$ ipython --no-banner

In [1]: import numpy as np

In [2]: import numpy.linalg as la

In [3]: np.set_printoptions(suppress=True, linewidth=140)

In [4]: M = np.array([[1, 0, 0, 0, 0, 0, 0],
   ...:     [3, 1, 0, 0, 0, 0, 0],
   ...:     [2, 2, 1, 0, 0, 0, 0],
   ...:     [-3, 1, -1, 1, 0, 0, 0],
   ...:     [1, 0, 3, 1, 1, 0, 0],
   ...:     [-3, 1, 1, 3, 2, 1, 0],
   ...:     [1, 2, 2, 1, 0, -2, 1]])

In [5]: # triangular, det is the product of the diagonal

In [6]: r0 = np.array([4, 3, 1, 4, 5, 1, 0])

In [7]: M2 = M + np.outer(r0, np.eye(7)[1])

In [8]: print(la.matrix_rank(la.inv(M2) - la.inv(M), tol=1e-8))
1

In [9]: M2
Out[9]: 
array([[ 1.,  4.,  0.,  0.,  0.,  0.,  0.],
       [ 3.,  4.,  0.,  0.,  0.,  0.,  0.],
       [ 2.,  3.,  1.,  0.,  0.,  0.,  0.],
       [-3.,  5., -1.,  1.,  0.,  0.,  0.],
       [ 1.,  5.,  3.,  1.,  1.,  0.,  0.],
       [-3.,  2.,  1.,  3.,  2.,  1.,  0.],
       [ 1.,  2.,  2.,  1.,  0., -2.,  1.]])

In [10]: arr = np.loadtxt("a.csv", delimiter=",")

In [11]: arr
Out[11]: 
array([[ 0.9,  0.7,  0.7,  0.6],
       [-1.7,  2.5,  0.7, -1.2],
       [ 1.1, -2.3, -0.3,  1. ],
       [-1.2,  0.6, -0.3,  1.3],
       [ 0.2, -0.8, -0.2,  0.9],
       [-1.6, -1.3, -0.4, -1. ],
       [-0.2,  0.2,  0.9,  0.7],
       [-1.3,  1. ,  2.2, -0.5],
       [-5.5,  2. , -6.5, -3.5],
       [ 0.8, -0.4, -2. ,  0.4],
       [ 0.5,  1.5, -1.3,  0.3],
       [ 1.1,  0.7,  0.6,  1.4],
       [-0.8,  0.5,  0.5,  0. ],
       [-0.5, -0.4,  0.1, -0.2],
       [-0.1, -0.7,  0.1,  0.7],
       [ 1.3,  1. ,  0.7, -1.5],
       [ 0.5, -0.3,  1. , -2.9],
       [ 2.2,  0.3,  2. , -0.9]])

In [12]: basis = arr[[4, 13]].astype(float)

In [13]: for _ in range(4):
    ...:     z = la.norm(arr[:, None] - basis, axis=-1).argmin(axis=1)
    ...:     basis = np.array([arr[z == j].mean(axis=0) for j in range(2)])
    ...: 

In [14]: z
Out[14]: array([0, 1, 0, 1, 0, 1, 0, 1, 1, 0, 0, 0, 1, 0, 0, 0, 1, 0])

In [15]: np.bincount(z)
Out[15]: array([11,  7])

In [16]: basis.round(3)
Out[16]: 
array([[ 0.664, -0.018,  0.118,  0.309],
       [-1.657,  0.714, -0.4  , -1.114]])

In [17]: q, R = la.qr(arr)

In [18]: print(round(float(abs(R[0, 0])), 3), round(la.norm(arr[:, 0]), 3))
7.121 7.121

In [19]: np.round(np.abs(np.diag(R)), 3)
Out[19]: array([7.121, 4.544, 5.841, 4.899])

In [20]: q.shape, R.shape
Out[20]: ((18, 4), (4, 4))

In [21]: M2 = np.c_[arr[:, :3] @ np.array([[0, 0, 0], [-1, 1, 1], [-2, 1, -1]]), np.array([2, -1, 2, 2, 2, -1, 1, 2, 2, 1, 2, 1, 1, -1, 0, -1, 2, -2])]

In [22]: print(M2.round(3))
[[-2.1  1.4  0.   2. ]
 [-3.9  3.2  1.8 -1. ]
 [ 2.9 -2.6 -2.   2. ]
 [ 0.   0.3  0.9  2. ]
 [ 1.2 -1.  -0.6  2. ]
 [ 2.1 -1.7 -0.9 -1. ]
 [-2.   1.1 -0.7  1. ]
 [-5.4  3.2 -1.2  2. ]
 [11.  -4.5  8.5  2. ]
 [ 4.4 -2.4  1.6  1. ]
 [ 1.1  0.2  2.8  2. ]
 [-1.9  1.3  0.1  1. ]
 [-1.5  1.   0.   1. ]
 [ 0.2 -0.3 -0.5 -1. ]
 [ 0.5 -0.6 -0.8  0. ]
 [-2.4  1.7  0.3 -1. ]
 [-1.7  0.7 -1.3  2. ]
 [-4.3  2.3 -1.7 -2. ]]

In [23]: print(np.round(la.norm(la.qr(arr)[0].T @ M2, axis=0) ** 2 / ((M2 ** 2).sum(axis=0) + 1e-12), 3))
[1.    1.    1.    0.133]

In [24]: la.matrix_rank(np.c_[arr, M2])
Out[24]: np.int64(5)

In [25]: print(np.round(la.norm(M2 - arr @ la.lstsq(arr, M2)[0], axis=0), 3) + 0)
[0.    0.    0.    6.178]

In [26]: np.round(la.lstsq(arr, M2[:, 0])[0], 3) + 0
Out[26]: array([ 0., -1., -2.,  0.])

In [27]: feats = np.loadtxt("sample2.csv", delimiter=",")

In [28]: feats
Out[28]: 
array([[0., 1., 1.],
       [1., 0., 1.],
       [1., 1., 0.]])

In [29]: round(la.det(feats.T), 3)
Out[29]: np.float64(2.0)

In [30]: np.round(np.poly(feats), 3) + 0
Out[30]: array([ 1.,  0., -3., -2.])

In [31]: np.einsum("ij,ji->", feats, feats)
Out[31]: np.float64(6.0)

In [32]: X = np.load("run16.npy")

In [33]: X
Out[33]: 
array([[ 1,  0,  0,  0,  0,  0,  0,  0],
       [ 0,  1,  0,  0,  0,  0,  0,  0],
       [ 0,  0, -1,  0,  0,  0,  0,  0],
       [ 0,  0,  0,  1,  0,  0,  0,  0],
       [ 0,  0,  0,  0, -2,  0,  0,  0],
       [ 0,  0,  0,  0,  0,  3,  0,  0],
       [ 0,  0,  0,  0,  0,  0,  3,  0],
       [ 0,  0,  0,  0,  0,  0,  0,  3]])

In [34]: # triangular: eigenvalues sit on the diagonal

In [35]: np.round(np.sort(la.eigvals(X)), 3)
Out[35]: array([-2., -1.,  1.,  1.,  1.,  3.,  3.,  3.])

In [36]: print(X @ X)
[[1 0 0 0 0 0 0 0]
 [0 1 0 0 0 0 0 0]
 [0 0 1 0 0 0 0 0]
 [0 0 0 1 0 0 0 0]
 [0 0 0 0 4 0 0 0]
 [0 0 0 0 0 9 0 0]
 [0 0 0 0 0 0 9 0]
 [0 0 0 0 0 0 0 9]]

In [37]: la.matrix_rank(X - X[0, 0] * np.eye(8))
Out[37]: np.int64(5)

In [38]: w, V = la.eigh(X)

In [39]: w
Out[39]: array([-2., -1.,  1.,  1.,  1.,  3.,  3.,  3.])

In [40]: np.round(la.svd(X, compute_uv=False), 3)
Out[40]: array([3., 3., 3., 2., 1., 1., 1., 1.])

In [41]: vec = np.array([-3, -2, 2])

In [42]: a = np.maximum(feats @ vec, 0)

In [43]: feats * (a > 1e-9)[:, None]
Out[43]: 
array([[0., 0., 0.],
       [0., 0., 0.],
       [0., 0., 0.]])

In [44]: np.maximum(feats @ (3 * vec), 0)
Out[44]: array([0., 0., 0.])

In [45]: np.maximum(feats @ vec, 0) - np.maximum(-feats @ vec, 0)
Out[45]: array([ 0., -1., -5.])

In [46]: M2 = la.inv(X)

In [47]: print(np.allclose(M2, X.T))
False

In [48]: print(np.round(la.det(X) * M2, 3))
[[ 54.   0.   0.   0.   0.   0.   0.   0.]
 [  0.  54.   0.   0.   0.   0.   0.   0.]
 [ -0.  -0. -54.  -0.  -0.  -0.  -0.  -0.]
 [  0.   0.   0.  54.   0.   0.   0.   0.]
 [ -0.  -0.  -0.  -0. -27.  -0.  -0.  -0.]
 [  0.   0.   0.   0.   0.  18.   0.   0.]
 [  0.   0.   0.   0.   0.   0.  18.   0.]
 [  0.   0.   0.   0.   0.   0.   0.  18.]]

In [49]: print(round(float(la.cond(X)), 3))
3.0

In [50]: M2.round(3)
Out[50]: 
array([[ 1.   ,  0.   ,  0.   ,  0.   ,  0.   ,  0.   ,  0.   ,  0.   ],
       [ 0.   ,  1.   ,  0.   ,  0.   ,  0.   ,  0.   ,  0.   ,  0.   ],
       [-0.   , -0.   , -1.   , -0.   , -0.   , -0.   , -0.   , -0.   ],
       [ 0.   ,  0.   ,  0.   ,  1.   ,  0.   ,  0.   ,  0.   ,  0.   ],
       [-0.   , -0.   , -0.   , -0.   , -0.5  , -0.   , -0.   , -0.   ],
       [ 0.   ,  0.   ,  0.   ,  0.   ,  0.   ,  0.333,  0.   ,  0.   ],
       [ 0.   ,  0.   ,  0.   ,  0.   ,  0.   ,  0.   ,  0.333,  0.   ],
       [ 0.   ,  0.   ,  0.   ,  0.   ,  0.   ,  0.   ,  0.   ,  0.333]])

In [51]: round(la.slogdet(X)[0], 3)
Out[51]: np.float64(1.0)

In [52]: print((np.abs(M2) > 1e-9).astype(int))
[[1 0 0 0 0 0 0 0]
 [0 1 0 0 0 0 0 0]
 [0 0 1 0 0 0 0 0]
 [0 0 0 1 0 0 0 0]
 [0 0 0 0 1 0 0 0]
 [0 0 0 0 0 1 0 0]
 [0 0 0 0 0 0 1 0]
 [0 0 0 0 0 0 0 1]]

In [53]: print(X @ M2)
[[1. 0. 0. 0. 0. 0. 0. 0.]
 [0. 1. 0. 0. 0. 0. 0. 0.]
 [0. 0. 1. 0. 0. 0. 0. 0.]
 [0. 0. 0. 1. 0. 0. 0. 0.]
 [0. 0. 0. 0. 1. 0. 0. 0.]
 [0. 0. 0. 0. 0. 1. 0. 0.]
 [0. 0. 0. 0. 0. 0. 1. 0.]
 [0. 0. 0. 0. 0. 0. 0. 1.]]

In [54]: print(np.round(M2 @ M2, 3))
[[1.    0.    0.    0.    0.    0.    0.    0.   ]
 [0.    1.    0.    0.    0.    0.    0.    0.   ]
 [0.    0.    1.    0.    0.    0.    0.    0.   ]
 [0.    0.    0.    1.    0.    0.    0.    0.   ]
 [0.    0.    0.    0.    0.25  0.    0.    0.   ]
 [0.    0.    0.    0.    0.    0.111 0.    0.   ]
 [0.    0.    0.    0.    0.    0.    0.111 0.   ]
 [0.    0.    0.    0.    0.    0.    0.    0.111]]

In [55]: (M2 != 0).astype(int)
Out[55]: 
array([[1, 0, 0, 0, 0, 0, 0, 0],
       [0, 1, 0, 0, 0, 0, 0, 0],
       [0, 0, 1, 0, 0, 0, 0, 0],
       [0, 0, 0, 1, 0, 0, 0, 0],
       [0, 0, 0, 0, 1, 0, 0, 0],
       [0, 0, 0, 0, 0, 1, 0, 0],
       [0, 0, 0, 0, 0, 0, 1, 0],
       [0, 0, 0, 0, 0, 0, 0, 1]])

In [56]: (la.matrix_power((M2 != 0) + (M2.T != 0) + np.eye(8), 8) > 0).astype(int)
Out[56]: 
array([[1, 0, 0, 0, 0, 0, 0, 0],
       [0, 1, 0, 0, 0, 0, 0, 0],
       [0, 0, 1, 0, 0, 0, 0, 0],
       [0, 0, 0, 1, 0, 0, 0, 0],
       [0, 0, 0, 0, 1, 0, 0, 0],
       [0, 0, 0, 0, 0, 1, 0, 0],
       [0, 0, 0, 0, 0, 0, 1, 0],
       [0, 0, 0, 0, 0, 0, 0, 1]])

In [57]: A = np.load("dump.npy")

In [58]: A
Out[58]: 
array([[ 5,  6,  7,  8,  9, 10, 11, 12],
       [13, 14, 15, 16, 17, 18, 19, 20],
       [21, 22, 23, 24, 25, 26, 27, 28],
       [29, 30, 31, 32, 33, 34, 35, 36],
       [37, 38, 39, 40, 41, 42, 43, 44]])

In [59]: # null space of dimension 6

In [60]: M2 = A / la.norm(A, axis=1, keepdims=True)

In [61]: gram = M2 @ M2.T

In [62]: np.round(np.degrees(np.arccos(np.clip(gram[2, 1], -1, 1))), 3)
Out[62]: np.float64(2.563)

In [63]: print(gram.round(3))
[[1.    0.992 0.986 0.981 0.979]
 [0.992 1.    0.999 0.998 0.997]
 [0.986 0.999 1.    1.    0.999]
 [0.981 0.998 1.    1.    1.   ]
 [0.979 0.997 0.999 1.    1.   ]]

In [64]: E = np.load("test6.npy")

In [65]: print(E)
[[  0   0   0 -12  18 -12]
 [  0   0   0   4   2 -18]
 [  0   0   0  14  -8   6]
 [-12  18 -12  -6   9  -6]
 [  4   2 -18   2   1  -9]
 [ 14  -8   6   7  -4   3]]

In [66]: vec = np.array([2, 0, 3, 0, 3, -1])

In [67]: np.sign((E @ vec).round(6))
Out[67]: array([ 1,  1, -1, -1, -1,  1])

In [68]: E @ np.eye(6)[4]
Out[68]: array([18.,  2., -8.,  9.,  1., -4.])

In [69]: E @ vec
Out[69]: array([ 66,  24, -30, -27, -34,  31])

In [70]: (E * vec).sum(axis=1)
Out[70]: array([ 66,  24, -30, -27, -34,  31])

In [71]: la.norm(E @ vec) <= la.norm(E, 2) * la.norm(vec) + 1e-9
Out[71]: np.True_

In [72]: def softmax(z):
    ...:     e = np.exp(z - z.max(axis=-1, keepdims=True))
    ...:     return e / e.sum(axis=-1, keepdims=True)
    ...: 

In [73]: np.round(softmax(E[2]), 3) + 0
Out[73]: array([0., 0., 0., 1., 0., 0.])

In [74]: S = E @ E.T / np.sqrt(6)

In [75]: np.round(softmax(S)[2] @ E, 3) + 0
Out[75]: array([ 0.,  0.,  0., 14., -8.,  6.])

In [76]: np.round(softmax(S), 3) + 0
Out[76]: 
array([[1., 0., 0., 0., 0., 0.],
       [0., 1., 0., 0., 0., 0.],
       [0., 0., 1., 0., 0., 0.],
       [0., 0., 0., 1., 0., 0.],
       [0., 0., 0., 0., 1., 0.],
       [0., 0., 0., 0., 0., 1.]])

In [77]: F = np.loadtxt("mat.csv", delimiter=",")

In [78]: print(F)
[[  4.037  -4.018  -2.986   8.114]
 [-12.202  12.01    9.088 -23.926]
 [ 12.008 -11.823  -8.916  24.007]
 [ -7.843   7.808   6.083 -16.024]
 [ -0.083   0.042   0.046   0.245]
 [ -8.075   8.004   5.952 -15.97 ]
 [ 11.996 -12.016  -9.073  23.943]
 [-20.075  20.03   14.956 -39.9  ]]

In [79]: P = F @ la.solve(F.T @ F, F.T)

In [80]: np.round(P @ F[:, 1], 3)
Out[80]: array([ -4.018,  12.01 , -11.823,   7.808,   0.042,   8.004, -12.016,  20.03 ])

In [81]: np.round(la.eigvalsh(P), 3) + 0
Out[81]: array([0., 0., 0., 0., 1., 1., 1., 1.])

In [82]: print(np.round(np.diag(P), 3))
[0.087 0.65  0.663 0.804 0.475 0.166 0.463 0.693]

In [83]: print(round(np.trace(P), 3))
4.0

In [84]: m1 = np.load("block10.npy")

In [85]: m1
Out[85]: 
array([[0, 0, 1, 1, 0, 0, 0, 1, 0],
       [0, 0, 1, 1, 0, 1, 0, 1, 0],
       [1, 1, 0, 1, 1, 1, 0, 1, 0],
       [1, 1, 1, 0, 1, 1, 0, 0, 0],
       [0, 0, 1, 1, 0, 0, 0, 1, 0],
       [0, 1, 1, 1, 0, 0, 0, 1, 0],
       [0, 0, 0, 0, 0, 0, 0, 0, 1],
       [1, 1, 1, 0, 1, 1, 0, 0, 0],
       [0, 0, 0, 0, 0, 0, 1, 0, 0]])

In [86]: # column 4 repeats column 0

In [87]: [round(float(la.det(m1[:i, :i])), 2) + 0 for i in range(1, 10)]
Out[87]: [0.0, 0.0, 0.0, 0.0, 0.0, 0.0, 0.0, 0.0, 0.0]

In [88]: np.all(la.eigvalsh(m1) > 0)
Out[88]: np.False_

In [89]: r = la.matrix_rank(m1)

In [90]: r
Out[90]: np.int64(7)

In [91]: null = la.svd(m1)[2][r:].T

In [92]: null.shape
Out[92]: (9, 2)

In [93]: print([int(la.matrix_rank(m1[:i])) for i in range(1, len(m1) + 1)])
[1, 2, 3, 4, 4, 5, 6, 6, 7]

In [94]: print(np.round(m1 @ null, 3) + 0)
[[0. 0.]
 [0. 0.]
 [0. 0.]
 [0. 0.]
 [0. 0.]
 [0. 0.]
 [0. 0.]
 [0. 0.]
 [0. 0.]]

In [95]: [int(la.matrix_rank(m1[:, :j + 1])) for j in range(9)]
Out[95]: [1, 2, 3, 4, 4, 5, 6, 6, 7]

In [96]: [int(la.matrix_rank(np.delete(m1, i, axis=0))) for i in range(9)]
Out[96]: [7, 6, 6, 7, 7, 6, 6, 7, 6]

In [97]: la.matrix_rank(m1.T @ m1), la.matrix_rank(m1 @ m1.T)
Out[97]: (np.int64(7), np.int64(7))

In [98]: np.round(null @ null.T, 3) + 0
Out[98]: 
array([[ 0.5,  0. ,  0. ,  0. , -0.5,  0. ,  0. ,  0. ,  0. ],
       [ 0. ,  0. ,  0. ,  0. ,  0. ,  0. ,  0. ,  0. ,  0. ],
       [ 0. ,  0. ,  0. ,  0. ,  0. ,  0. ,  0. ,  0. ,  0. ],
       [ 0. ,  0. ,  0. ,  0.5,  0. ,  0. ,  0. , -0.5,  0. ],
       [-0.5,  0. ,  0. ,  0. ,  0.5,  0. ,  0. ,  0. ,  0. ],
       [ 0. ,  0. ,  0. ,  0. ,  0. ,  0. ,  0. ,  0. ,  0. ],
       [ 0. ,  0. ,  0. ,  0. ,  0. ,  0. ,  0. ,  0. ,  0. ],
       [ 0. ,  0. ,  0. , -0.5,  0. ,  0. ,  0. ,  0.5,  0. ],
       [ 0. ,  0. ,  0. ,  0. ,  0. ,  0. ,  0. ,  0. ,  0. ]])

In [99]: print(np.round(np.sort(la.eigvals(m1).real), 3) + 0)
[-2.689 -1.286 -1.    -1.     0.     0.     0.519  1.     4.455]

In [100]: print((m1 != 0).astype(int))
[[0 0 1 1 0 0 0 1 0]
 [0 0 1 1 0 1 0 1 0]
 [1 1 0 1 1 1 0 1 0]
 [1 1 1 0 1 1 0 0 0]
 [0 0 1 1 0 0 0 1 0]
 [0 1 1 1 0 0 0 1 0]
 [0 0 0 0 0 0 0 0 1]
 [1 1 1 0 1 1 0 0 0]
 [0 0 0 0 0 0 1 0 0]]

In [101]: (la.matrix_power((m1 != 0) + (m1.T != 0) + np.eye(9), 9) > 0).astype(int)
Out[101]: 
array([[1, 1, 1, 1, 1, 1, 0, 1, 0],
       [1, 1, 1, 1, 1, 1, 0, 1, 0],
       [1, 1, 1, 1, 1, 1, 0, 1, 0],
       [1, 1, 1, 1, 1, 1, 0, 1, 0],
       [1, 1, 1, 1, 1, 1, 0, 1, 0],
       [1, 1, 1, 1, 1, 1, 0, 1, 0],
       [0, 0, 0, 0, 0, 0, 1, 0, 1],
       [1, 1, 1, 1, 1, 1, 0, 1, 0],
       [0, 0, 0, 0, 0, 0, 1, 0, 1]])
